$ ipython --no-banner

In [1]: import numpy as np

In [2]: np.set_printoptions(suppress=True, linewidth=160)

In [3]: m1 = np.load("dump.npy")

In [4]: m1
Out[4]: 
array([[5., 1., 1., 1., 1., 1., 1., 1., 1.],
       [1., 5., 1., 1., 1., 1., 1., 1., 1.],
       [1., 1., 5., 1., 1., 1., 1., 1., 1.],
       [1., 1., 1., 5., 1., 1., 1., 1., 1.],
       [1., 1., 1., 1., 5., 1., 1., 1., 1.],
       [1., 1., 1., 1., 1., 5., 1., 1., 1.],
       [1., 1., 1., 1., 1., 1., 5., 1., 1.],
       [1., 1., 1., 1., 1., 1., 1., 5., 1.],
       [1., 1., 1., 1., 1., 1., 1., 1., 5.]])

In [5]: rng = np.random.default_rng(44132)

In [6]: out = m1 + rng.integers(-2, 3, (9, 1)) @ rng.integers(-2, 3, (1, 9))

In [7]: out
Out[7]: 
array([[ 5.,  2., -1.,  3.,  0., -1.,  3., -1., -1.],
       [ 1.,  6., -1.,  3.,  0., -1.,  3., -1., -1.],
       [ 1., -1.,  9., -3.,  3.,  5., -3.,  5.,  5.],
       [ 1.,  2., -1.,  7.,  0., -1.,  3., -1., -1.],
       [ 1.,  2., -1.,  3.,  4., -1.,  3., -1., -1.],
       [ 1.,  1.,  1.,  1.,  1.,  5.,  1.,  1.,  1.],
       [ 1.,  3., -3.,  5., -1., -3.,  9., -3., -3.],
       [ 1.,  3., -3.,  5., -1., -3.,  5.,  1., -3.],
       [ 1.,  2., -1.,  3.,  0., -1.,  3., -1.,  3.]])

In [8]: np.abs(out - m1).sum(axis=1)
Out[8]: array([14., 14., 28., 14., 14.,  0., 28., 28., 14.])

In [9]: feats = np.load("m.npy")

In [10]: feats
Out[10]: 
array([[-0.95,  3.  ,  0.  ],
       [-2.  , -0.95, -2.  ],
       [-1.  ,  3.  ,  0.05]])

In [11]: left, sig, Vt = np.linalg.svd(feats, full_matrices=False)

In [12]: np.round(sig / sig[0], 2)
Out[12]: array([1.  , 0.66, 0.01])

In [13]: np.round(Vt @ Vt.T, 2) + 0
Out[13]: 
array([[1., 0., 0.],
       [0., 1., 0.],
       [0., 0., 1.]])

In [14]: np.round(left.T @ left, 2) + 0
Out[14]: 
array([[1., 0., 0.],
       [0., 1., 0.],
       [0., 0., 1.]])

In [15]: sig.round(2)
Out[15]: array([4.48, 2.96, 0.05])

In [16]: np.round(np.cumsum(sig ** 2) / np.sum(sig ** 2), 2)
Out[16]: array([0.7, 1. , 1. ])

In [17]: proj = np.triu(np.array([[1, -2, 4], [5, 1, 1], [2, 0, -5]]), 1) + np.eye(3)

In [18]: out = proj @ feats @ np.linalg.inv(proj)

In [19]: round(np.linalg.det(out), 2)
Out[19]: np.float64(0.65)

In [20]: np.round(np.poly(out), 2)
Out[20]: array([ 1.  ,  1.85, 12.81, -0.65])

In [21]: Lm = np.linalg.cholesky(m1)

In [22]: np.round(np.diag(Lm) ** 2, 2)
Out[22]: array([5.  , 4.8 , 4.67, 4.57, 4.5 , 4.44, 4.4 , 4.36, 4.33])

In [23]: np.round(Lm @ Lm.T, 2)
Out[23]: 
array([[5., 1., 1., 1., 1., 1., 1., 1., 1.],
       [1., 5., 1., 1., 1., 1., 1., 1., 1.],
       [1., 1., 5., 1., 1., 1., 1., 1., 1.],
       [1., 1., 1., 5., 1., 1., 1., 1., 1.],
       [1., 1., 1., 1., 5., 1., 1., 1., 1.],
       [1., 1., 1., 1., 1., 5., 1., 1., 1.],
       [1., 1., 1., 1., 1., 1., 5., 1., 1.],
       [1., 1., 1., 1., 1., 1., 1., 5., 1.],
       [1., 1., 1., 1., 1., 1., 1., 1., 5.]])

In [24]: round(np.prod(np.diag(Lm)) ** 2, 2), round(float(np.linalg.det(m1)), 2)
Out[24]: (np.float64(851968.0), 851968.0)

In [25]: np.linalg.eigvalsh(m1).min() > 0
Out[25]: np.True_

In [26]: left, sig, Vt = np.linalg.svd(feats)

In [27]: sig.round(2)
Out[27]: array([4.48, 2.96, 0.05])

In [28]: np.argmax(sig[:-1] / (sig[1:] + 1e-6)) + 1
Out[28]: np.int64(2)

In [29]: out = left[:, :2] @ np.diag(sig[:2]) @ Vt[:2]

In [30]: np.round(np.linalg.norm(feats - out, 2), 2), round(sig[2], 2)
Out[30]: (np.float64(0.05), np.float64(0.05))

In [31]: np.linalg.matrix_rank(out)
Out[31]: np.int64(2)

In [32]: round(np.abs(feats - out).max(), 2)
Out[32]: np.float64(0.03)

In [33]: np.linalg.matrix_rank(feats, rtol=0.05)
Out[33]: np.int64(2)
